$ python -q
>>> import numpy as np
>>> from numpy import linalg as LA
>>> np.set_printoptions(precision=2, suppress=True, linewidth=200, floatmode="fixed")
>>> tidy = lambda a: np.round(a, 2) + 0
>>> m1 = np.load("run4.npy")
>>> m1
array([[-6, -6,  0, -1, -5,  3],
       [-6,  6, -6,  1,  2,  6],
       [ 0, -6, -4, -4,  1, -2],
       [-1,  1, -4, 10,  4,  1],
       [-5,  2,  1,  4, -2,  0],
       [ 3,  6, -2,  1,  0, -8]])
>>> rng = np.random.default_rng(7321)
>>> idx = rng.permutation(6)
>>> A2 = m1[:, idx] * rng.choice([-1, 1], 6)
>>> A2
array([[-3,  0, -5, -1,  6,  6],
       [-6, -6,  2,  1, -6,  6],
       [ 2, -4,  1, -4,  6,  0],
       [-1, -4,  4, 10, -1,  1],
       [ 0,  1, -2,  4, -2,  5],
       [ 8, -2,  0,  1, -6, -3]])
>>> left, _, VT = LA.svd(m1.T @ A2)
>>> idx
array([5, 2, 4, 3, 1, 0])
>>> tidy(left @ VT)
array([[ 0.00,  0.00,  0.00,  0.00,  0.00, -1.00],
       [ 0.00,  0.00,  0.00,  0.00, -1.00,  0.00],
       [ 0.00,  1.00,  0.00,  0.00,  0.00,  0.00],
       [ 0.00,  0.00,  0.00,  1.00,  0.00,  0.00],
       [ 0.00,  0.00,  1.00,  0.00,  0.00,  0.00],
       [-1.00,  0.00,  0.00,  0.00,  0.00,  0.00]])
>>> print(tidy(LA.lstsq(m1, A2)[0]))
[[ 0.00  0.00  0.00  0.00  0.00 -1.00]
 [ 0.00  0.00  0.00  0.00 -1.00  0.00]
 [ 0.00  1.00  0.00  0.00  0.00  0.00]
 [ 0.00  0.00  0.00  1.00  0.00  0.00]
 [ 0.00  0.00  1.00  0.00  0.00  0.00]
 [-1.00  0.00  0.00  0.00  0.00  0.00]]
>>> x0 = np.array([-2, -2, 2, -1, 1, -2])
>>> y = m1 @ x0
>>> b, lr = np.zeros(6), 1 / LA.norm(m1, 2) ** 2
>>> for i in range(5):
...     b -= lr * m1.T @ (m1 @ b - y)
...     if i % 1 == 0: print(i, round(LA.norm(m1 @ b - y), 2))
... 
0 9.91
1 7.99
2 6.73
3 5.9
4 5.36
>>> print(tidy(LA.cond(m1)))
10.92
>>> C2 = m1.T @ m1
>>> LA.matrix_rank(C2)
np.int64(6)
>>> tidy(LA.eigvalsh(C2)[::-1])
array([234.43, 202.84,  73.88,  69.96,  44.92,   1.97])
>>> C2
array([[107,   7,  29, -27,  24, -79],
       [  7, 149, -26,  60,  36, -17],
       [ 29, -26,  73, -28, -34, -16],
       [-27,  60, -28, 135,  35,  13],
       [ 24,  36, -34,  35,  50,  -1],
       [-79, -17, -16,  13,  -1, 114]])
